$ python -q
>>> import numpy as np
>>> from numpy import linalg as LA
>>> np.set_printoptions(suppress=True, linewidth=100)
>>> X = np.tril(np.array([[1, 2, 0, 1], [2, 0, 0, 1], [0, 1, 2, 2], [1, 0, 1, 0]]), -1) + np.eye(4, dtype=int)
>>> X
array([[1, 0, 0, 0],
       [2, 1, 0, 0],
       [0, 1, 1, 0],
       [1, 0, 1, 1]])
>>> X @ X
array([[1, 0, 0, 0],
       [4, 1, 0, 0],
       [2, 2, 1, 0],
       [2, 1, 2, 1]])
>>> np.prod(np.diag(X)), round(float(LA.det(X)), 2)
(np.int64(1), 1.0)
>>> LA.matrix_rank(X - X[0, 0] * np.eye(4))
np.int64(3)
>>> Q = X.astype(float).copy()
>>> for j in range(4):
...     Q[:, j] -= Q[:, :j] @ (Q[:, :j].T @ Q[:, j])
...     Q[:, j] /= LA.norm(Q[:, j])
... 
>>> Q.round(2)
array([[ 0.41, -0.29,  0.  , -0.87],
       [ 0.82,  0.29, -0.41,  0.29],
       [ 0.  ,  0.87,  0.41, -0.29],
       [ 0.41, -0.29,  0.82,  0.29]])
>>> K = np.cumsum(np.array([[9, -7, 6],
...     [2, 5, -7],
...     [-9, 0, 4],
...     [-4, -6, 1],
...     [-9, 0, -4],
...     [-7, 3, 4],
...     [7, 5, 3],
...     [-2, -3, 9],
...     [-3, 1, 8],
...     [0, -6, -9],
...     [-3, 9, -2],
...     [2, -4, -7],
...     [-8, 2, 5],
...     [5, -1, 3],
...     [-1, -9, -5],
...     [-5, -7, 1],
...     [-4, -5, 1],
...     [3, -2, -4],
...     [-5, 6, 7],
...     [3, 5, -7]]), axis=0)
>>> K
array([[  9,  -7,   6],
       [ 11,  -2,  -1],
       [  2,  -2,   3],
       [ -2,  -8,   4],
       [-11,  -8,   0],
       [-18,  -5,   4],
       [-11,   0,   7],
       [-13,  -3,  16],
       [-16,  -2,  24],
       [-16,  -8,  15],
       [-19,   1,  13],
       [-17,  -3,   6],
       [-25,  -1,  11],
       [-20,  -2,  14],
       [-21, -11,   9],
       [-26, -18,  10],
       [-30, -23,  11],
       [-27, -25,   7],
       [-32, -19,  14],
       [-29, -14,   7]])
>>> Ac = K - K.mean(axis=0)
>>> left, sv, VT = LA.svd(Ac, full_matrices=False)
>>> np.round(np.abs(VT[-1]), 2)
array([0.39, 0.47, 0.79])
>>> np.round(sv ** 2 / (sv ** 2).sum(), 2)
array([0.73, 0.2 , 0.07])
>>> LA.matrix_rank(Ac)
np.int64(3)
>>> x = np.array([0, -2, 2, -3])
>>> a = np.maximum(X @ x, 0)
>>> np.maximum(X @ x, 0) - np.maximum(-X @ x, 0)
array([ 0, -2,  0, -1])
>>> np.round(np.tanh(X @ x), 2)
array([ 0.  , -0.96,  0.  , -0.76])
>>> X.T @ a
array([0, 0, 0, 0])
>>> np.maximum(X @ (3 * x), 0)
array([0, 0, 0, 0])
>>> np.flatnonzero(a > 1e-9)
array([], dtype=int64)
>>> labels = K[:, 2] > np.median(K[:, 2])
>>> r0 = K[labels].mean(axis=0) - K[~labels].mean(axis=0)
>>> r0.round(2)
array([-12.5,  -1.2,   9.4])
>>> ((K - K.mean(axis=0)) @ r0 > 0).astype(int)
array([0, 0, 0, 0, 0, 0, 0, 1, 1, 1, 1, 0, 1, 1, 1, 1, 1, 1, 1, 1])
>>> B = K / LA.norm(K, axis=1, keepdims=True)
>>> G = B @ B.T
>>> np.argwhere(np.triu(np.abs(G) > 0.95, 1))
array([[ 4, 15],
       [ 4, 16],
       [ 4, 17],
       [ 4, 19],
       [ 5, 11],
       [ 5, 12],
       [ 5, 14],
       [ 5, 18],
       [ 5, 19],
       [ 6, 10],
       [ 6, 11],
       [ 6, 12],
       [ 6, 13],
       [ 7,  8],
       [ 7,  9],
       [ 7, 13],
       [ 9, 13],
       [10, 12],
       [10, 13],
       [11, 12],
       [11, 13],
       [11, 14],
       [11, 19],
       [12, 13],
       [14, 15],
       [14, 16],
       [14, 17],
       [14, 18],
       [14, 19],
       [15, 16],
       [15, 17],
       [15, 18],
       [15, 19],
       [16, 17],
       [16, 18],
       [16, 19],
       [17, 18],
       [17, 19],
       [18, 19]])
>>> np.round(LA.norm(B, axis=1), 2)
array([1., 1., 1., 1., 1., 1., 1., 1., 1., 1., 1., 1., 1., 1., 1., 1., 1., 1., 1., 1.])
>>> (G - 2 * np.eye(20)).round(6).argmax(axis=1)
array([ 2,  0,  0, 17, 17, 11, 10,  8,  7,  7,  6, 12, 11,  6, 18, 16, 15, 16, 14, 14])
>>> mat = np.array([[-0.92, 0.4, 0.87],
...     [1.0, 0.08, -1.0],
...     [0.99, 0.48, -0.99],
...     [-0.87, -0.08, 0.81],
...     [-0.97, -0.02, 0.94],
...     [-0.21, -0.39, 0.22],
...     [-0.4, -0.06, 0.35],
...     [0.99, -0.17, -0.97],
...     [-0.96, 0.11, 0.92],
...     [1.0, 0.72, -1.0],
...     [-1.0, 0.12, 1.0],
...     [-0.4, -0.41, 0.38],
...     [1.0, 0.42, -1.0],
...     [-0.35, -0.16, 0.31]])
>>> G = np.cov(mat, rowvar=False)
>>> np.round(np.median(mat, axis=0), 2)
array([-0.38,  0.03,  0.33])
>>> np.round(np.corrcoef(mat[:, 1], mat[:, 2])[0, 1], 2)
np.float64(-0.39)
>>> G.shape
(3, 3)
>>> np.round(mat.std(axis=0), 2)
array([0.84, 0.32, 0.82])
>>> np.round(np.polyfit(mat[:, 1], mat[:, 2], 1), 2)
array([-1.  ,  0.13])
>>> np.round(np.corrcoef(mat.T), 2)
array([[ 1.  ,  0.38, -1.  ],
       [ 0.38,  1.  , -0.39],
       [-1.  , -0.39,  1.  ]])
>>> r0 = np.array([-1, 1, 0])
>>> r1 = np.array([2, 3])
>>> feats = r0[:, None] + r1[None, :]
>>> feats
array([[1, 2],
       [3, 4],
       [2, 3]])
>>> B = np.c_[feats[:, :1] @ np.array([[0]]), np.array([-1, 0, 1])]
>>> B
array([[ 0, -1],
       [ 0,  0],
       [ 0,  1]])
>>> np.round(LA.lstsq(feats, B[:, 0])[0], 2)
array([0., 0.])
>>> np.round(LA.norm(B - feats @ LA.lstsq(feats, B)[0], axis=0), 2)
array([0.  , 1.22])
>>> np.round(LA.norm(LA.qr(feats)[0].T @ B, axis=0) ** 2 / ((B ** 2).sum(axis=0) + 1e-12), 2)
array([0.  , 0.25])
>>> r0, r1 = feats[0], feats[1]
>>> r0 @ r1
np.int64(11)
>>> p = (r0 @ r1) / (r0 @ r0) * r0
>>> np.round(r1 - p, 2)
array([ 0.8, -0.4])
>>> Q, V = LA.qr(feats[:, :1])[0], LA.qr(feats[:, 1:])[0]
>>> sv = LA.svd(Q.T @ V, compute_uv=False)
>>> (sv > 0.9).sum()
np.int64(1)
>>> round(LA.norm(Q @ Q.T - V @ V.T, 2), 2)
np.float64(0.12)
>>> B = feats[0, 0] * feats[1:] - np.outer(feats[1:, 0], feats[0])
>>> B
array([[ 0, -2],
       [ 0, -1]])
>>> feats[:, 0] / feats[0, 0]
array([1., 3., 2.])
>>> x = np.array([2, 3])
>>> B @ (2 * x)
array([-12,  -6])
>>> B @ np.ones(2)
array([-2., -1.])
>>> B = np.array([[1, 3, 2, 2], [3, 3, 2, 2], [2, 0, 2, 0], [1, 1, 0, 0]])
>>> data = np.tril(B)
>>> data
array([[1, 0, 0, 0],
       [3, 3, 0, 0],
       [2, 0, 2, 0],
       [1, 1, 0, 0]])
>>> np.round(data @ LA.pinv(data) @ data, 2) + 0
array([[1., 0., 0., 0.],
       [3., 3., 0., 0.],
       [2., 0., 2., 0.],
       [1., 1., 0., 0.]])
>>> try:
...     LA.inv(data)
... except LA.LinAlgError as e:
...     print("failed:", e)
... 
failed: Singular matrix
>>> np.abs(np.diag(LA.qr(data)[1])) > 1e-9
array([ True,  True,  True, False])
>>> np.unique(data.round(6), axis=0).shape
(4, 4)
>>> LA.lstsq(data[:-1].T, data[-1])[2]
np.int32(3)
>>> round(np.trace(LA.pinv(data) @ data), 2)
np.float64(3.0)
>>> E = np.array([[6, 5, 4, 1], [6, 5, 4, 1], [5, 4, 3, 0]])
>>> left, sv, VT = LA.svd(E, full_matrices=False)
>>> np.round(np.abs(VT[0]), 2)
array([0.69, 0.57, 0.45, 0.09])
>>> round(float(np.sqrt((sv ** 2).sum())), 2), round(float(LA.norm(E)), 2)
(14.35, 14.35)
>>> np.round(np.cumsum(sv ** 2) / np.sum(sv ** 2), 2)
array([1., 1., 1.])
>>> np.round(VT @ VT.T, 2) + 0
array([[1., 0., 0.],
       [0., 1., 0.],
       [0., 0., 1.]])
>>> np.round(left.T @ left, 2) + 0
array([[1., 0., 0.],
       [0., 1., 0.],
       [0., 0., 1.]])
>>> round(LA.norm(E, 2) / LA.norm(E), 2)
np.float64(1.0)
>>> LA.cond(E) > 100
np.True_
>>> F = np.array([[0.4, -0.2, -0.4],
...     [-1.1, -1.1, 2.1],
...     [-0.9, 0.6, 1.0],
...     [-1.3, 1.6, -0.3],
...     [-1.1, -0.3, 2.2],
...     [-2.0, 0.5, 0.2],
...     [-0.2, 0.5, -0.8],
...     [-0.4, 0.3, -1.8],
...     [-2.0, 2.7, -0.4],
...     [-1.0, 2.3, -0.1],
...     [0.3, -0.9, -1.1],
...     [-0.4, -1.0, -0.8]])
>>> F[9] *= 10
>>> F
array([[  0.4,  -0.2,  -0.4],
       [ -1.1,  -1.1,   2.1],
       [ -0.9,   0.6,   1. ],
       [ -1.3,   1.6,  -0.3],
       [ -1.1,  -0.3,   2.2],
       [ -2. ,   0.5,   0.2],
       [ -0.2,   0.5,  -0.8],
       [ -0.4,   0.3,  -1.8],
       [ -2. ,   2.7,  -0.4],
       [-10. ,  23. ,  -1. ],
       [  0.3,  -0.9,  -1.1],
       [ -0.4,  -1. ,  -0.8]])
>>> Z = F[[7, 6]].astype(float)
>>> for _ in range(4):
...     labels = LA.norm(F[:, None] - Z, axis=-1).argmin(axis=1)
...     Z = np.array([F[labels == j].mean(axis=0) for j in range(2)])
... 
>>> labels
array([0, 0, 0, 0, 0, 0, 0, 0, 0, 1, 0, 0])
>>> Z.round(2)
array([[ -0.79,   0.25,  -0.01],
       [-10.  ,  23.  ,  -1.  ]])
>>> Ac = (F - F.mean(axis=0)) / F.std(axis=0)
>>> np.argwhere(np.abs(Ac) > 2)
array([[9, 0],
       [9, 1]])
>>> np.round(Ac.std(axis=0), 2)
array([1., 1., 1.])
>>> c = LA.lstsq(np.delete(Ac, 0, axis=1), Ac[:, 0])[0]
>>> np.abs(c).argmax()
np.int64(0)
>>> np.round(1 - np.var(Ac[:, 0] - np.delete(Ac, 0, axis=1) @ c), 2)
np.float64(0.97)
>>> m1 = np.load("x.npy")
>>> m1
array([[ 4.58, -0.34, -0.17,  0.37],
       [-0.34,  2.64, -0.47, -1.25],
       [-0.17, -0.47,  1.28, -0.09],
       [ 0.37, -1.25, -0.09,  3.5 ]])
>>> x = np.array([3, 0, 2, 3])
>>> rhs = m1 @ x
>>> c, lr = np.zeros(4), 1 / LA.norm(m1, 2) ** 2
>>> for i in range(10):
...     c -= lr * m1.T @ (m1 @ c - rhs)
...     if i % 2 == 0: print(i, round(LA.norm(m1 @ c - rhs), 2))
... 
0 2.69
2 2.41
4 2.19
6 2.0
8 1.83
>>> np.round(LA.cond(m1), 2)
np.float64(5.0)
>>> c.round(2)
array([ 2.9 , -0.84,  0.55,  2.52])
>>> x = np.ones(4)
>>> for _ in range(5):
...     x = m1 @ x
...     x /= LA.norm(x)
...     print(round(x @ m1 @ x, 2))
... 
4.32
4.87
4.95
4.97
4.98
>>> round(float(LA.eigvalsh(m1)[-1]), 2)
4.99
